$ python -q
>>> import numpy as np
>>> import numpy.linalg as la
>>> np.set_printoptions(precision=2, suppress=True, linewidth=120)
>>> def rd(a):
...     return np.round(a, 2) + 0
... 
>>> feats = np.load("block10.npy")
>>> feats
array([[-1.,  0.,  0.,  0.,  0.,  0.,  0.,  0.],
       [ 0.,  3.,  4.,  4.,  0.,  2.,  4., -2.],
       [ 0.,  4.,  3.,  4.,  0.,  2.,  4., -2.],
       [ 0.,  4.,  4.,  3.,  0.,  2.,  4., -2.],
       [ 0.,  0.,  0.,  0., -1.,  0.,  0.,  0.],
       [ 0.,  2.,  2.,  2.,  0.,  0.,  2., -1.],
       [ 0.,  4.,  4.,  4.,  0.,  2.,  3., -2.],
       [ 0., -2., -2., -2.,  0., -1., -2.,  0.]])
>>> # equal to its transpose
>>> U, sigma, VT = la.svd(feats, full_matrices=False)
>>> np.allclose(U * sigma @ VT, feats)
True
>>> rd(np.cumsum(sigma ** 2) / np.sum(sigma ** 2))
array([0.98, 0.98, 0.98, 0.99, 0.99, 0.99, 1.  , 1.  ])
>>> rd(sigma)
array([17.,  1.,  1.,  1.,  1.,  1.,  1.,  1.])
>>> rd(VT @ VT.T)
array([[1., 0., 0., 0., 0., 0., 0., 0.],
       [0., 1., 0., 0., 0., 0., 0., 0.],
       [0., 0., 1., 0., 0., 0., 0., 0.],
       [0., 0., 0., 1., 0., 0., 0., 0.],
       [0., 0., 0., 0., 1., 0., 0., 0.],
       [0., 0., 0., 0., 0., 1., 0., 0.],
       [0., 0., 0., 0., 0., 0., 1., 0.],
       [0., 0., 0., 0., 0., 0., 0., 1.]])
>>> rd(U.T @ feats @ VT.T)
array([[17.,  0.,  0.,  0.,  0.,  0.,  0.,  0.],
       [ 0.,  1.,  0.,  0.,  0.,  0.,  0.,  0.],
       [ 0.,  0.,  1.,  0.,  0.,  0.,  0.,  0.],
       [ 0.,  0.,  0.,  1.,  0.,  0.,  0.,  0.],
       [ 0.,  0.,  0.,  0.,  1.,  0.,  0.,  0.],
       [ 0.,  0.,  0.,  0.,  0.,  1.,  0.,  0.],
       [ 0.,  0.,  0.,  0.,  0.,  0.,  1.,  0.],
       [ 0.,  0.,  0.,  0.,  0.,  0.,  0.,  1.]])
>>> rd(sigma / sigma[0])
array([1.  , 0.06, 0.06, 0.06, 0.06, 0.06, 0.06, 0.06])
